$ python3 -q
>>> import numpy as np
>>> np.set_printoptions(precision=2, suppress=True, linewidth=160)
>>> rnd = lambda a: np.round(a, 2) + 0
>>> F = np.load("sample7.npy")
>>> F
array([[ 1.,  0.,  0.,  0.],
       [ 0.,  0., -1.,  0.],
       [ 0.,  1.,  0.,  0.],
       [ 0.,  0.,  0.,  1.]])
>>> vec = np.array([1, 1, 0, 0])
>>> rnd(np.linalg.det(F))
np.float64(1.0)
>>> [p for p in range(1, 25) if np.allclose(np.linalg.matrix_power(F, p), np.eye(4))]
[4, 8, 12, 16, 20, 24]
>>> 4 - np.linalg.matrix_rank(F - np.eye(4), tol=1e-8)
np.int64(2)
>>> F.T @ (F @ vec)
array([1., 1., 0., 0.])
>>> (F != 0).astype(int)
array([[1, 0, 0, 0],
       [0, 0, 1, 0],
       [0, 1, 0, 0],
       [0, 0, 0, 1]])
>>> np.flatnonzero(np.linalg.matrix_power((F != 0) + (F.T != 0) + np.eye(4), 4)[2])
array([1, 2])
>>> (np.linalg.matrix_power((F != 0) + (F.T != 0) + np.eye(4), 4) > 0).astype(int)
array([[1, 0, 0, 0],
       [0, 1, 1, 0],
       [0, 1, 1, 0],
       [0, 0, 0, 1]])
>>> rnd(np.sort(np.linalg.eigvals(F).real))
array([0., 0., 1., 1.])
>>> vec = np.array([0, 1, 0, 2])
>>> target = F @ vec
>>> target
array([0., 0., 1., 2.])
>>> rnd(np.linalg.solve(F, target + F[:, 1]))
array([0., 2., 0., 2.])
>>> rnd(np.linalg.solve(F, -3 * target))
array([ 0., -3.,  0., -6.])
>>> q, vecs = np.linalg.qr(F[:, :2])[0], np.linalg.qr(F[:, 2:])[0]
>>> s = np.linalg.svd(q.T @ vecs, compute_uv=False)
>>> rnd(np.linalg.norm(q @ q.T - vecs @ vecs.T, 2))
np.float64(1.0)
>>> rng = np.random.default_rng(76)
>>> z = rng.permutation(4)
>>> z
array([3, 2, 1, 0])
>>> M2 = F[z][:, z]
>>> rnd(np.sort(np.abs(np.linalg.eigvals(M2))))
array([1., 1., 1., 1.])
>>> M2
array([[ 1.,  0.,  0.,  0.],
       [ 0.,  0.,  1.,  0.],
       [ 0., -1.,  0.,  0.],
       [ 0.,  0.,  0.,  1.]])
>>> E = np.array([[-9, -5, -1, -8, -6, 3],
...     [0, 8, -4, 6, -3, 1],
...     [0, 0, -7, -5, -2, 0],
...     [0, 0, 0, -3, 5, -3],
...     [0, 0, 0, 0, -6, 8],
...     [0, 0, 0, 0, 0, 1]])
>>> E
array([[-9, -5, -1, -8, -6,  3],
       [ 0,  8, -4,  6, -3,  1],
       [ 0,  0, -7, -5, -2,  0],
       [ 0,  0,  0, -3,  5, -3],
       [ 0,  0,  0,  0, -6,  8],
       [ 0,  0,  0,  0,  0,  1]])
>>> def softmax(z):
...     e = np.exp(z - z.max(axis=-1, keepdims=True))
...     return e / e.sum(axis=-1, keepdims=True)
... 
>>> rnd(softmax(E[4]))
array([0., 0., 0., 0., 0., 1.])
>>> scores = E @ E.T / np.sqrt(6)
>>> softmax(scores).round(6).argmax(axis=1)
array([0, 1, 2, 3, 4, 4])
>>> rnd(softmax(scores))
array([[1.  , 0.  , 0.  , 0.  , 0.  , 0.  ],
       [0.  , 1.  , 0.  , 0.  , 0.  , 0.  ],
       [0.  , 0.  , 1.  , 0.  , 0.  , 0.  ],
       [0.  , 0.  , 0.  , 1.  , 0.  , 0.  ],
       [0.  , 0.  , 0.  , 0.  , 1.  , 0.  ],
       [0.1 , 0.04, 0.03, 0.01, 0.77, 0.04]])
>>> u = np.array([2, 0, 2, 0, 1, 0, 2])
>>> mat = u[np.abs(np.subtract.outer(np.arange(7), np.arange(7)))]
>>> mat
array([[2, 0, 2, 0, 1, 0, 2],
       [0, 2, 0, 2, 0, 1, 0],
       [2, 0, 2, 0, 2, 0, 1],
       [0, 2, 0, 2, 0, 2, 0],
       [1, 0, 2, 0, 2, 0, 2],
       [0, 1, 0, 2, 0, 2, 0],
       [2, 0, 1, 0, 2, 0, 2]])
>>> # splits into 2 blocks
>>> q, R = np.linalg.qr(mat)
>>> rnd(R)
array([[-3.61,  0.  , -3.33,  0.  , -3.33,  0.  , -3.33],
       [ 0.  , -3.  ,  0.  , -3.33,  0.  , -2.67,  0.  ],
       [ 0.  ,  0.  , -1.39,  0.  , -0.67,  0.  , -0.67],
       [ 0.  ,  0.  ,  0.  ,  0.94,  0.  ,  1.18,  0.  ],
       [ 0.  ,  0.  ,  0.  ,  0.  , -1.22,  0.  , -0.39],
       [ 0.  ,  0.  ,  0.  ,  0.  ,  0.  ,  0.71,  0.  ],
       [ 0.  ,  0.  ,  0.  ,  0.  ,  0.  ,  0.  , -1.15]])
>>> np.allclose(R.T @ R, mat.T @ mat)
True
>>> rnd(q.T @ q)
array([[1., 0., 0., 0., 0., 0., 0.],
       [0., 1., 0., 0., 0., 0., 0.],
       [0., 0., 1., 0., 0., 0., 0.],
       [0., 0., 0., 1., 0., 0., 0.],
       [0., 0., 0., 0., 1., 0., 0.],
       [0., 0., 0., 0., 0., 1., 0.],
       [0., 0., 0., 0., 0., 0., 1.]])
>>> q.shape, R.shape
((7, 7), (7, 7))
>>> rnd(abs(R[0, 0])), rnd(np.linalg.norm(mat[:, 0]))
(np.float64(3.61), np.float64(3.61))
>>> rnd(q)
array([[-0.55,  0.  , -0.11,  0.  ,  0.76,  0.  , -0.33],
       [ 0.  , -0.67,  0.  , -0.24,  0.  , -0.71,  0.  ],
       [-0.55,  0.  , -0.11,  0.  , -0.07,  0.  ,  0.82],
       [ 0.  , -0.67,  0.  , -0.24,  0.  ,  0.71,  0.  ],
       [-0.28,  0.  , -0.78,  0.  , -0.46,  0.  , -0.33],
       [ 0.  , -0.33,  0.  ,  0.94,  0.  ,  0.  ,  0.  ],
       [-0.55,  0.  ,  0.61,  0.  , -0.46,  0.  , -0.33]])
